$ ipython --no-banner

In [1]: import numpy as np

In [2]: import numpy.linalg as la

In [3]: np.set_printoptions(precision=1, suppress=True, linewidth=140, floatmode="fixed")

In [4]: rnd = lambda a: np.round(a, 1) + 0

In [5]: m1 = np.load("x.npy")

In [6]: m1
Out[6]: 
array([[ -1,   3,  -2,  -5,  15, -10],
       [  1,   1,  -3,   5,   5, -15],
       [  2,   3,  -1,  10,  15,  -5],
       [ -5,  15, -10,  -3,   9,  -6],
       [  5,   5, -15,   3,   3,  -9],
       [ 10,  15,  -5,   6,   9,  -3]])

In [7]: rng = np.random.default_rng(521151)

In [8]: idx = rng.permutation(6)

In [9]: idx
Out[9]: array([1, 4, 2, 0, 3, 5])

In [10]: A2 = m1[idx][:, idx]

In [11]: np.trace(A2)
Out[11]: np.int64(-4)

In [12]: A2
Out[12]: 
array([[  1,   5,  -3,   1,   5, -15],
       [  5,   3, -15,   5,   3,  -9],
       [  3,  15,  -1,   2,  10,  -5],
       [  3,  15,  -2,  -1,  -5, -10],
       [ 15,   9, -10,  -5,  -3,  -6],
       [ 15,   9,  -5,  10,   6,  -3]])

In [13]: np.diag(A2)
Out[13]: array([ 1,  3, -1, -1, -3, -3])

In [14]: rnd(np.sort(np.abs(la.eigvals(A2))))
Out[14]: array([ 6.7, 10.5, 10.5, 15.4, 24.1, 24.1])

In [15]: x0 = np.array([1, 5, 7, 8, 7, 3])

In [16]: m1 @ np.ones(6)
Out[16]: array([ 0.0, -6.0, 24.0,  0.0, -8.0, 32.0])

In [17]: m1 @ np.eye(6)[3]
Out[17]: array([-5.0,  5.0, 10.0, -3.0,  3.0,  6.0])

In [18]: J = np.array([[-0.5, 0.0, 1.3, -0.6, 1.8],
    ...:     [-0.7, -0.1, 1.3, -0.7, 1.8],
    ...:     [-0.7, 0.0, 2.5, -0.6, 1.1]])

In [19]: A2 = np.array([[0, 1, 0], [-3, 2, -3], [1, -2, 2], [-2, 2, 1], [-1, -1, -1]])

In [20]: np.einsum("ij->j", J)
Out[20]: array([-1.9, -0.1,  5.1, -1.9,  4.7])

In [21]: rnd(np.einsum("ij,ij->i", J, J))
Out[21]: array([5.5, 5.9, 8.3])

In [22]: rnd(J @ A2)
Out[22]: 
array([[ 0.7, -6.1,  0.2],
       [ 1.2, -6.7,  0.4],
       [ 2.6, -8.0,  3.3]])

In [23]: rnd(np.einsum("ik,kj->ji", J, A2))
Out[23]: 
array([[ 0.7,  1.2,  2.6],
       [-6.1, -6.7, -8.0],
       [ 0.2,  0.4,  3.3]])

In [24]: rnd(A2.T @ J.T)
Out[24]: 
array([[ 0.7,  1.2,  2.6],
       [-6.1, -6.7, -8.0],
       [ 0.2,  0.4,  3.3]])

In [25]: A2 = J / la.norm(J, axis=1, keepdims=True)

In [26]: C2 = A2 @ A2.T

In [27]: np.argwhere(np.triu(np.abs(C2) > 0.95, 1))
Out[27]: array([[0, 1]])

In [28]: rnd(np.degrees(np.arccos(np.clip(C2[0, 1], -1, 1))))
Out[28]: np.float64(5.6)

In [29]: feats = np.load("m.npy")

In [30]: feats
Out[30]: 
array([[ -4.0,  -6.0,   7.0,  -3.0],
       [ -4.0,  -6.0,   7.0,  -3.0],
       [-10.0, -14.0,  19.0,  -9.0],
       [-10.0, -14.0,  20.0, -10.0]])

In [31]: np.abs(np.diag(la.qr(feats)[1])) > 1e-9
Out[31]: array([ True,  True,  True, False])

In [32]: np.allclose(feats[:-1].T @ la.lstsq(feats[:-1].T, feats[-1])[0], feats[-1])
Out[32]: False

In [33]: rnd(np.trace(la.pinv(feats) @ feats))
Out[33]: np.float64(3.0)

In [34]: la.lstsq(feats[:-1].T, feats[-1])[2]
Out[34]: np.int32(2)

In [35]: proj = np.triu(np.array([[4, 3, 2, 2], [5, 4, 5, 0], [5, 0, 4, 5], [4, 0, 1, 1]]), 1) + np.eye(4)

In [36]: A2 = proj @ feats @ la.inv(proj)

In [37]: la.matrix_rank(A2)
Out[37]: np.int64(3)

In [38]: rnd(la.det(A2))
Out[38]: np.float64(0.0)

In [39]: proj @ feats - feats @ proj
Out[39]: 
array([[ -52.0,  -62.0,  137.0,  -74.0],
       [ -50.0,  -58.0,  133.0,  -72.0],
       [ -50.0,  -40.0,  190.0, -125.0],
       [   0.0,   30.0,   90.0,  -80.0]])

In [40]: np.trace(A2), np.trace(feats)
Out[40]: (np.float64(-1.0), np.float64(-1.0))

In [41]: E = np.array([[0, 1, 1], [1, 0, 1], [1, 1, 0]])

In [42]: [round(float(la.det(E[:i, :i])), 2) + 0 for i in range(1, 4)]
Out[42]: [0.0, -1.0, 2.0]

In [43]: np.all(la.eigvalsh(E) > 0)
Out[43]: np.False_

In [44]: la.cholesky(E)
LinAlgError: Matrix is not positive definite


In [45]: np.argwhere(np.triu(E))
Out[45]: 
array([[0, 1],
       [0, 2],
       [1, 2]])

In [46]: E.sum(axis=0)
Out[46]: array([2, 2, 2])

In [47]: E @ E
Out[47]: 
array([[2, 1, 1],
       [1, 2, 1],
       [1, 1, 2]])

In [48]: np.trace(E @ E @ E) // 6
Out[48]: np.int64(1)

In [49]: L = np.diag(E.sum(axis=1)) - E

In [50]: (la.eigvalsh(L) < 1e-8).sum()
Out[50]: np.int64(1)

In [51]: L
Out[51]: 
array([[ 2, -1, -1],
       [-1,  2, -1],
       [-1, -1,  2]])

In [52]: rnd(la.eigvalsh(L))
Out[52]: array([0.0, 3.0, 3.0])

In [53]: la.matrix_rank(L)
Out[53]: np.int64(2)

In [54]: L @ np.ones(3)
Out[54]: array([0.0, 0.0, 0.0])
